% ipython --no-banner

In [1]: import numpy as np

In [2]: np.set_printoptions(precision=2, suppress=True, linewidth=120, floatmode="fixed")

In [3]: E = np.load("mat.npy")

In [4]: E
Out[4]: 
array([[ 0,  2,  2,  0, -1,  1, -1,  1],
       [ 1,  0,  2,  2,  0, -1,  1, -1],
       [-1,  1,  0,  2,  2,  0, -1,  1],
       [ 1, -1,  1,  0,  2,  2,  0, -1],
       [-1,  1, -1,  1,  0,  2,  2,  0],
       [ 0, -1,  1, -1,  1,  0,  2,  2],
       [ 2,  0, -1,  1, -1,  1,  0,  2],
       [ 2,  2,  0, -1,  1, -1,  1,  0]])

In [5]: rng = np.random.default_rng(754)

In [6]: z = rng.permutation(8)

In [7]: print(z)
[4 5 2 6 7 1 0 3]

In [8]: A2 = E[z][:, z]

In [9]: np.diag(A2)
Out[9]: array([0, 0, 0, 0, 0, 0, 0, 0])

In [10]: round(np.linalg.det(A2), 2), round(np.linalg.det(E[z]), 2)
Out[10]: (np.float64(-17408.0), np.float64(17408.0))

In [11]: np.sort(np.abs(np.linalg.eigvals(A2)))
Out[11]: array([2.83, 2.83, 3.03, 3.03, 3.85, 3.85, 4.00, 4.00])

In [12]: K = np.load("test14.npy")

In [13]: K
Out[13]: 
array([[2.02, 0.00, 2.00, 2.00, 1.00, 3.00, 0.00, 1.00, 3.00],
       [2.00, 3.02, 2.00, 3.00, 1.00, 2.00, 0.00, 1.00, 1.00],
       [3.00, 0.00, 1.02, 3.00, 1.00, 1.00, 3.00, 3.00, 3.00],
       [1.00, 1.00, 0.00, 1.02, 1.00, 2.00, 2.00, 2.00, 0.00],
       [0.00, 0.00, 1.00, 3.00, 3.02, 2.00, 1.00, 1.00, 1.00],
       [1.00, 0.00, 1.00, 0.00, 2.00, 2.02, 0.00, 3.00, 0.00],
       [1.00, 2.00, 2.00, 3.00, 3.00, 0.00, 2.02, 2.00, 0.00],
       [0.00, 0.00, 3.00, 3.00, 1.00, 0.00, 2.00, 3.02, 2.00],
       [2.00, 0.00, 2.00, 2.00, 1.00, 3.00, 0.00, 1.00, 3.02]])

In [14]: (K + K.T) / 2
Out[14]: 
array([[2.02, 1.00, 2.50, 1.50, 0.50, 2.00, 0.50, 0.50, 2.50],
       [1.00, 3.02, 1.00, 2.00, 0.50, 1.00, 1.00, 0.50, 0.50],
       [2.50, 1.00, 1.02, 1.50, 1.00, 1.00, 2.50, 3.00, 2.50],
       [1.50, 2.00, 1.50, 1.02, 2.00, 1.00, 2.50, 2.50, 1.00],
       [0.50, 0.50, 1.00, 2.00, 3.02, 2.00, 2.00, 1.00, 1.00],
       [2.00, 1.00, 1.00, 1.00, 2.00, 2.02, 0.00, 1.50, 1.50],
       [0.50, 1.00, 2.50, 2.50, 2.00, 0.00, 2.02, 2.00, 0.00],
       [0.50, 0.50, 3.00, 2.50, 1.00, 1.50, 2.00, 3.02, 1.50],
       [2.50, 0.50, 2.50, 1.00, 1.00, 1.50, 0.00, 1.50, 3.02]])

In [15]: print(np.trace(K))
20.18

In [16]: (K - K.T) / 2
Out[16]: 
array([[ 0.00, -1.00, -0.50,  0.50,  0.50,  1.00, -0.50,  0.50,  0.50],
       [ 1.00,  0.00,  1.00,  1.00,  0.50,  1.00, -1.00,  0.50,  0.50],
       [ 0.50, -1.00,  0.00,  1.50,  0.00,  0.00,  0.50,  0.00,  0.50],
       [-0.50, -1.00, -1.50,  0.00, -1.00,  1.00, -0.50, -0.50, -1.00],
       [-0.50, -0.50,  0.00,  1.00,  0.00,  0.00, -1.00,  0.00,  0.00],
       [-1.00, -1.00,  0.00, -1.00,  0.00,  0.00,  0.00,  1.50, -1.50],
       [ 0.50,  1.00, -0.50,  0.50,  1.00,  0.00,  0.00,  0.00,  0.00],
       [-0.50, -0.50,  0.00,  0.50,  0.00, -1.50,  0.00,  0.00,  0.50],
       [-0.50, -0.50, -0.50,  1.00,  0.00,  1.50,  0.00, -0.50,  0.00]])

In [17]: np.allclose(K, K.T)
Out[17]: False

In [18]: np.allclose(K @ K.T, K.T @ K)
Out[18]: False

In [19]: Uu, s, VT = np.linalg.svd(K, full_matrices=False)

In [20]: np.round(Uu.T @ K @ VT.T, 2) + 0
Out[20]: 
array([[14.24,  0.00,  0.00,  0.00,  0.00,  0.00,  0.00,  0.00,  0.00],
       [ 0.00,  5.13,  0.00,  0.00,  0.00,  0.00,  0.00,  0.00,  0.00],
       [ 0.00,  0.00,  4.13,  0.00,  0.00,  0.00,  0.00,  0.00,  0.00],
       [ 0.00,  0.00,  0.00,  3.61,  0.00,  0.00,  0.00,  0.00,  0.00],
       [ 0.00,  0.00,  0.00,  0.00,  3.14,  0.00,  0.00,  0.00,  0.00],
       [ 0.00,  0.00,  0.00,  0.00,  0.00,  2.47,  0.00,  0.00,  0.00],
       [ 0.00,  0.00,  0.00,  0.00,  0.00,  0.00,  1.44,  0.00,  0.00],
       [ 0.00,  0.00,  0.00,  0.00,  0.00,  0.00,  0.00,  0.65,  0.00],
       [ 0.00,  0.00,  0.00,  0.00,  0.00,  0.00,  0.00,  0.00,  0.01]])

In [21]: print(s)
[14.24  5.13  4.13  3.61  3.14  2.47  1.44  0.65  0.01]

In [22]: np.round(s / s[0], 2) + 0
Out[22]: array([1.00, 0.36, 0.29, 0.25, 0.22, 0.17, 0.10, 0.05, 0.00])

In [23]: np.linalg.cond(K) > 100
Out[23]: np.True_

In [24]: round(float(np.linalg.norm(K, 2) / np.linalg.norm(K)), 2)
Out[24]: 0.85

In [25]: np.argsort(-np.linalg.norm(K, axis=0).round(6), kind="stable")[:3]
Out[25]: array([3, 7, 5])

In [26]: [round(float(x), 2) for x in np.linalg.svd(K, compute_uv=False)[:3]]
Out[26]: [14.24, 5.13, 4.13]

In [27]: z = rng.permutation(9)

In [28]: print(z)
[1 4 3 7 5 8 2 6 0]

In [29]: A2 = K[z][:, z]

In [30]: np.diag(A2)
Out[30]: array([3.02, 3.02, 1.02, 3.02, 2.02, 3.02, 1.02, 2.02, 2.02])

In [31]: print(np.sort(np.abs(np.linalg.eigvals(A2))))
[ 0.02  1.64  1.64  1.97  2.64  2.64  3.34  3.34 13.12]

In [32]: A2
Out[32]: 
array([[3.02, 1.00, 3.00, 1.00, 2.00, 1.00, 2.00, 0.00, 2.00],
       [0.00, 3.02, 3.00, 1.00, 2.00, 1.00, 1.00, 1.00, 0.00],
       [1.00, 1.00, 1.02, 2.00, 2.00, 0.00, 0.00, 2.00, 1.00],
       [0.00, 1.00, 3.00, 3.02, 0.00, 2.00, 3.00, 2.00, 0.00],
       [0.00, 2.00, 0.00, 3.00, 2.02, 0.00, 1.00, 0.00, 1.00],
       [0.00, 1.00, 2.00, 1.00, 3.00, 3.02, 2.00, 0.00, 2.00],
       [0.00, 1.00, 3.00, 3.00, 1.00, 3.00, 1.02, 3.00, 3.00],
       [2.00, 3.00, 3.00, 2.00, 0.00, 0.00, 2.00, 2.02, 1.00],
       [0.00, 1.00, 2.00, 1.00, 3.00, 3.00, 2.00, 0.00, 2.02]])

In [33]: np.allclose(A2, K)
Out[33]: False

In [34]: np.trace(A2)
Out[34]: np.float64(20.18)

In [35]: print(round(float(np.linalg.det(A2)), 2), round(float(np.linalg.det(K[z])), 2))
-108.42 108.42

In [36]: A2 = K / np.sqrt((K ** 2).mean(axis=1, keepdims=True))

In [37]: np.linalg.norm(A2, axis=1)
Out[37]: array([3.00, 3.00, 3.00, 3.00, 3.00, 3.00, 3.00, 3.00, 3.00])

In [38]: A2[0]
Out[38]: array([1.07, 0.00, 1.06, 1.06, 0.53, 1.59, 0.00, 0.53, 1.59])

In [39]: data = np.array([[22, -1, -2, 3, 3, -2],
    ...:     [2, 3, -1, -2, 0, 3],
    ...:     [-1, -1, 63, -3, -1, 3],
    ...:     [0, -3, 2, 20, 0, 1],
    ...:     [0, 2, 1, 0, 58, 3],
    ...:     [-1, 3, 0, -3, -3, 37]])

In [40]: def softmax(z):
    ...:     e = np.exp(z - z.max(axis=-1, keepdims=True))
    ...:     return e / e.sum(axis=-1, keepdims=True)
    ...: 

In [41]: print(np.round(softmax(10 * E[1]), 2) + 0)
[0.00 0.00 0.50 0.50 0.00 0.00 0.00 0.00]

In [42]: att = E @ E.T / np.sqrt(8)

In [43]: softmax(att)[1] @ E
Out[43]: array([ 0.95,  0.08,  1.82,  1.78,  0.10, -0.81,  0.91, -0.83])

In [44]: z = rng.permutation(6)

In [45]: z
Out[45]: array([1, 4, 3, 2, 0, 5])

In [46]: A2 = data[z][:, z]

In [47]: np.diag(A2)
Out[47]: array([ 3, 58, 20, 63, 22, 37])

In [48]: np.allclose(A2, data)
Out[48]: False

In [49]: np.sort(np.abs(np.linalg.eigvals(A2)))
Out[49]: array([ 2.46, 21.18, 21.18, 37.74, 57.82, 62.63])
